$ python3 -q
>>> import numpy as np
>>> from numpy import linalg as LA
>>> np.set_printoptions(suppress=True, linewidth=120)
>>> data = np.load("out17.npy")
>>> data
array([[-3, -3,  1,  0],
       [ 3,  1,  1, -1],
       [ 3,  0,  1, -2],
       [ 1, -2, -3, -2],
       [ 0, -3,  3,  3]])
>>> vec = np.array([-7, -5, -9, -7])
>>> h1 = np.maximum(data @ vec, 0)
>>> np.round(np.tanh(data @ vec), 1)
array([ 1., -1., -1.,  1., -1.])
>>> data * (h1 > 1e-9)[:, None]
array([[-3, -3,  1,  0],
       [ 0,  0,  0,  0],
       [ 0,  0,  0,  0],
       [ 1, -2, -3, -2],
       [ 0,  0,  0,  0]])
>>> np.flatnonzero(h1 > 1e-9)
array([0, 3])
>>> A2 = np.array([[1, -2], [-2, -1], [1, -2], [2, 2]])
>>> print(np.einsum("ij,ij->i", data, data))
[19 12 14 18 27]
>>> np.einsum("ij->j", data)
array([ 4, -7,  3, -2])
>>> A2.T @ data.T
array([[  4,   0,   0,  -2,  15],
       [  7, -11, -12,   2,   3]])
>>> np.einsum("ik,kj->ij", data, A2)
array([[  4,   7],
       [  0, -11],
       [  0, -12],
       [ -2,   2],
       [ 15,   3]])
>>> np.einsum("ik,kj->ji", data, A2)
array([[  4,   0,   0,  -2,  15],
       [  7, -11, -12,   2,   3]])
>>> F = np.load("layer6.npy")
>>> F
array([[ 5,  2, -2,  5,  0],
       [ 2,  1, -1,  2,  1],
       [-2, -1,  1, -2, -1],
       [ 5,  2, -2,  5,  0],
       [ 0,  1, -1,  0,  5]])
>>> # rows 0 and 3 are equal
>>> print(np.unique(F.round(6), axis=0).shape)
(4, 5)
>>> np.abs(np.diag(LA.qr(F)[1])) > 1e-9
array([ True,  True, False, False, False])
>>> LA.lstsq(F[:-1].T, F[-1])[2]
np.int32(2)
>>> np.round(F @ LA.pinv(F) @ F, 1) + 0
array([[ 5.,  2., -2.,  5.,  0.],
       [ 2.,  1., -1.,  2.,  1.],
       [-2., -1.,  1., -2., -1.],
       [ 5.,  2., -2.,  5.,  0.],
       [ 0.,  1., -1.,  0.,  5.]])
>>> cov = F.T @ F
>>> np.trace(cov), (F ** 2).sum()
(np.int64(165), np.int64(165))
>>> np.round(LA.svd(F, compute_uv=False) ** 2, 1) + 0
array([136.9,  28.1,   0. ,   0. ,   0. ])
>>> (F @ F.T).shape
(5, 5)
>>> cov
array([[ 58,  24, -24,  58,   4],
       [ 24,  11, -11,  24,   7],
       [-24, -11,  11, -24,  -7],
       [ 58,  24, -24,  58,   4],
       [  4,   7,  -7,   4,  27]])
>>> t = np.radians(36)
>>> Rm = np.eye(5)
>>> Rm[1, 1] = Rm[3, 3] = np.cos(t)
>>> Rm[1, 3], Rm[3, 1] = -np.sin(t), np.sin(t)
>>> Rm.round(1)
array([[ 1. ,  0. ,  0. ,  0. ,  0. ],
       [ 0. ,  0.8,  0. , -0.6,  0. ],
       [ 0. ,  0. ,  1. ,  0. ,  0. ],
       [ 0. ,  0.6,  0. ,  0.8,  0. ],
       [ 0. ,  0. ,  0. ,  0. ,  1. ]])
>>> A2 = F @ Rm.T
>>> np.allclose(LA.norm(F, axis=1), LA.norm(A2, axis=1))
True
>>> print(A2.round(1))
[[ 5.  -1.3 -2.   5.2  0. ]
 [ 2.  -0.4 -1.   2.2  1. ]
 [-2.   0.4  1.  -2.2 -1. ]
 [ 5.  -1.3 -2.   5.2  0. ]
 [ 0.   0.8 -1.   0.6  5. ]]
>>> np.round(np.abs(A2 - F).max(axis=0), 1)
array([0. , 3.3, 0. , 0.6, 0. ])
>>> np.round(LA.svd(F, compute_uv=False), 1) + 0, np.round(LA.svd(A2, compute_uv=False), 1) + 0
(array([11.7,  5.3,  0. ,  0. ,  0. ]), array([11.7,  5.3,  0. ,  0. ,  0. ]))
>>> mat, _ = LA.qr(np.array([[-0.5, 0.4, 1.8], [-1.3, -1.0, -0.7], [1.5, -0.9, -0.4]]))
>>> mat.round(1)
array([[-0.2,  0.3,  0.9],
       [-0.6, -0.8,  0.1],
       [ 0.7, -0.6,  0.4]])
>>> A2 = F / LA.norm(F, axis=1, keepdims=True)
>>> cov = A2 @ A2.T
>>> np.argwhere(np.triu(np.abs(cov) > 0.95, 1))
array([[0, 1],
       [0, 2],
       [0, 3],
       [1, 2],
       [1, 3],
       [2, 3]])
>>> cov.round(1)
array([[ 1. ,  1. , -1. ,  1. ,  0.1],
       [ 1. ,  1. , -1. ,  1. ,  0.4],
       [-1. , -1. ,  1. , -1. , -0.4],
       [ 1. ,  1. , -1. ,  1. ,  0.1],
       [ 0.1,  0.4, -0.4,  0.1,  1. ]])
>>> print(cov[3].round(1))
[ 1.   1.  -1.   1.   0.1]
>>> round(np.degrees(np.arccos(np.clip(cov[3, 2], -1, 1))), 1)
np.float64(161.8)
>>> (np.abs(cov) > 0.9).astype(int)
array([[1, 1, 1, 1, 0],
       [1, 1, 1, 1, 0],
       [1, 1, 1, 1, 0],
       [1, 1, 1, 1, 0],
       [0, 0, 0, 0, 1]])
>>> round(float(LA.norm(F, 2) / LA.norm(F)), 1)
0.9
>>> LA.cond(F) > 100
np.True_
>>> LA.matrix_rank(F, rtol=0.1)
np.int64(2)
>>> [round(float(x), 1) for x in LA.svd(F, compute_uv=False)[:3]]
[11.7, 5.3, 0.0]
>>> print(np.argsort(-LA.norm(F, axis=0).round(6), kind="stable")[:3])
[0 3 4]
>>> r0 = np.array([3, -2, -1])
>>> A2 = mat + np.outer(r0, np.eye(3)[2])
>>> A2.round(1)
array([[-0.2,  0.3,  3.9],
       [-0.6, -0.8, -1.9],
       [ 0.7, -0.6, -0.6]])
>>> print(round(LA.det(A2) / LA.det(mat), 1), np.round(1 + LA.solve(mat, r0)[2], 1))
3.3 3.3
>>> w, V = LA.eig(A2)
>>> np.round(np.sort(LA.eigvals(A2.T)), 1)
array([-2.3, -0.9,  1.6])
>>> np.round(np.sort(LA.eigvals(A2 @ A2)), 1)
array([0.8, 2.5, 5.4])
>>> w.round(1)
array([ 1.6, -0.9, -2.3])
>>> J = np.loadtxt("case0.csv", delimiter=",")
>>> J.round(1)
array([[-0.9, -0.4],
       [-0.4,  0.9]])
>>> w, V = LA.eigh(J)
>>> np.unique(w.round(6) + 0, return_counts=True)[1]
array([1, 1])
>>> np.round(LA.eigvalsh(J @ J), 1)
array([1., 1.])
>>> np.abs(V[:, -1]).round(6).argmax()
np.int64(1)
>>> w, V = LA.eig(J)
>>> J @ V[:, 0] - w[0] * V[:, 0]
array([0., 0.])
>>> np.round(np.sort(LA.eigvals(J.T)), 1)
array([-1.,  1.])
>>> np.round(np.prod(w), 1)
np.float64(-1.0)
>>> arr = np.loadtxt("mat.csv", delimiter=",")
>>> arr
array([[ 1., -2.,  4.],
       [ 1., -1.,  1.],
       [ 1.,  0.,  0.],
       [ 1.,  1.,  1.]])
>>> r0 = np.array([1, -1])
>>> np.polyval(r0, arr[1])
array([ 0., -2.,  0.])
>>> np.convolve(arr[1], r0)
array([ 1., -2.,  2., -1.])
>>> np.cross(arr[1, :3], arr[2, :3])
array([-0.,  1.,  1.])
>>> np.correlate(arr[1], arr[2], "full")
array([ 0.,  0.,  1., -1.,  1.])
>>> vec = np.array([-4, 2, 3, 5])
>>> target = data @ vec
>>> np.round(LA.pinv(data) @ data, 1) + 0
array([[1., 0., 0., 0.],
       [0., 1., 0., 0.],
       [0., 0., 1., 0.],
       [0., 0., 0., 1.]])
>>> np.round(LA.solve(data.T @ data, data.T @ target), 1)
array([-4.,  2.,  3.,  5.])
>>> rng = np.random.default_rng(41)
>>> target = target + 0.1 * rng.normal(size=5)
>>> print(target.round(1))
[  8.9 -12.  -19.  -26.9  17.9]
>>> c, *_ = LA.lstsq(data, target)
>>> print(c.round(1))
[-4.  2.  3.  5.]
>>> M = np.load("w.npy")
>>> M
array([[0, 0, 0],
       [0, 2, 0],
       [0, 0, 0]])
>>> vec = np.array([1, 0, 3])
>>> M @ (2 * vec)
array([0, 0, 0])
>>> M * vec
array([[0, 0, 0],
       [0, 0, 0],
       [0, 0, 0]])
>>> np.einsum("ij,j->i", M, vec)
array([0, 0, 0])
>>> A2 = np.array([[-3, -3], [2, 0], [-3, -3]])
>>> np.einsum("ij,ij->i", M, M)
array([0, 4, 0])
>>> print(np.einsum("ik,kj->ji", M, A2))
[[0 4 0]
 [0 0 0]]
>>> LA.matrix_rank(M @ A2)
np.int64(1)
>>> A2.T @ M.T
array([[0, 4, 0],
       [0, 0, 0]])
>>> print(M @ A2)
[[0 0]
 [4 0]
 [0 0]]
>>> print(np.vstack([M, A2.T]).shape)
(5, 3)
>>> np.einsum("ik,kj->ij", M, A2)
array([[0, 0],
       [4, 0],
       [0, 0]])
>>> print(LA.matrix_rank(np.vstack([M, A2.T])))
2
>>> np.round(np.sort(LA.eigvals(M)), 1)
array([0., 0., 2.])
>>> X = np.load("arr.npy")
>>> X
array([[ -7., -15.,   9.,  -1.],
       [ 10.,  22., -12.,   2.],
       [ 10.,  21., -11.,   2.],
       [-10., -19.,  11.,   0.]])
>>> np.round(J.reshape(2, -1), 1)
array([[-0.9, -0.4],
       [-0.4,  0.9]])
>>> np.round(J.reshape(-1, 2), 1)
array([[-0.9, -0.4],
       [-0.4,  0.9]])
>>> blk = J.reshape(2, 2, -1)
>>> np.round(blk.sum(axis=1), 1)
array([[-1.3],
       [ 0.4]])
>>> np.round(np.swapaxes(blk, 1, 2)[1], 1)
array([[-0.4,  0.9]])
>>> np.round(np.einsum("ihd,ihd->ih", blk, blk), 1)
array([[0.8, 0.2],
       [0.2, 0.8]])
>>> w, V = LA.eig(X)
>>> np.round(np.sort(LA.eigvals(X.T)), 1)
array([-2.,  1.,  2.,  3.])
>>> np.round(np.sort(LA.eigvals(X @ X)), 1)
array([1., 4., 4., 9.])
>>> np.round(X @ V[:, 0] - w[0] * V[:, 0], 1) + 0
array([0., 0., 0., 0.])
>>> w.round(1)
array([-2.,  3.,  1.,  2.])
>>> np.round(np.prod(w), 1)
np.float64(-12.0)
>>> m1 = np.load("data.npy")
>>> m1
array([[ 6, -1, -3,  4,  3],
       [ 1, -6, -8, -1, -2],
       [ 6, -1, -3,  4,  3],
       [ 3, -4, -6,  1,  0]])
>>> # rows and columns are dependent
>>> Uu, sigma, VT = LA.svd(m1)
>>> V = VT[:(sigma > 1e-8).sum()]
>>> vec = m1[1] + 4 * m1[2] + rng.integers(2) * np.eye(5)[1]
>>> vec
array([ 25., -10., -20.,  15.,  10.])
>>> round(float(LA.norm(vec - V.T @ V @ vec)), 1)
0.0
>>> np.round(V.T @ V, 1) + 0
array([[ 0.5,  0. , -0.2,  0.4,  0.3],
       [ 0. ,  0.3,  0.4,  0.1,  0.1],
       [-0.2,  0.4,  0.6,  0. ,  0.1],
       [ 0.4,  0.1,  0. ,  0.3,  0.2],
       [ 0.3,  0.1,  0.1,  0.2,  0.2]])
>>> print(np.abs(np.diag(LA.qr(m1)[1])) > 1e-9)
[ True  True False False]
>>> print(np.unique(m1.round(6), axis=0).shape)
(3, 5)
>>> print(np.allclose(m1[:-1].T @ LA.lstsq(m1[:-1].T, m1[-1])[0], m1[-1]))
True
>>> round(float(LA.norm(m1, 2) / LA.norm(m1)), 1)
0.8
>>> LA.cond(m1) > 100
np.True_
